$ ipython --no-banner

In [1]: import numpy as np

In [2]: np.set_printoptions(precision=2, suppress=True, linewidth=140)

In [3]: rng = np.random.default_rng(4573)

In [4]: X = np.triu(rng.random((4, 4)) < 0.6, 1).astype(int)

In [5]: X = X + X.T

In [6]: X
Out[6]: 
array([[0, 1, 1, 1],
       [1, 0, 1, 0],
       [1, 1, 0, 1],
       [1, 0, 1, 0]])

In [7]: # rows 1 and 3 are equal

In [8]: rk = np.linalg.matrix_rank(X)

In [9]: rk
Out[9]: np.int64(3)

In [10]: ns = np.linalg.svd(X)[2][rk:].T

In [11]: np.round(ns @ ns.T, 2) + 0
Out[11]: 
array([[ 0. ,  0. ,  0. ,  0. ],
       [ 0. ,  0.5,  0. , -0.5],
       [ 0. ,  0. ,  0. ,  0. ],
       [ 0. , -0.5,  0. ,  0.5]])

In [12]: np.round(ns[:, 0] / ns[np.abs(ns[:, 0]).round(6).argmax(), 0], 2) + 0
Out[12]: array([ 0.,  1.,  0., -1.])

In [13]: np.linalg.matrix_rank(X.T @ X), np.linalg.matrix_rank(X @ X.T)
Out[13]: (np.int64(3), np.int64(3))

In [14]: idx = rng.permutation(4)

In [15]: idx
Out[15]: array([1, 0, 3, 2])

In [16]: Y = X[idx][:, idx]

In [17]: np.allclose(Y, X)
Out[17]: False

In [18]: Y
Out[18]: 
array([[0, 1, 0, 1],
       [1, 0, 1, 1],
       [0, 1, 0, 1],
       [1, 1, 1, 0]])

In [19]: np.round(np.sort(np.abs(np.linalg.eigvals(Y))), 2) + 0
Out[19]: array([0.  , 1.  , 1.56, 2.56])

In [20]: U, s, Vh = np.linalg.svd(X)

In [21]: evecs = Vh[:(s > 1e-8).sum()]

In [22]: x0 = X[3] + 5 * X[1] + rng.integers(2) * np.eye(4)[1]

In [23]: x0
Out[23]: array([6., 1., 6., 0.])

In [24]: round(float(np.linalg.norm(x0 - evecs.T @ evecs @ x0)), 2)
Out[24]: 0.71

In [25]: np.allclose(evecs.T @ evecs @ x0, x0)
Out[25]: False

In [26]: np.round(evecs.T @ evecs, 2) + 0
Out[26]: 
array([[1. , 0. , 0. , 0. ],
       [0. , 0.5, 0. , 0.5],
       [0. , 0. , 1. , 0. ],
       [0. , 0.5, 0. , 0.5]])
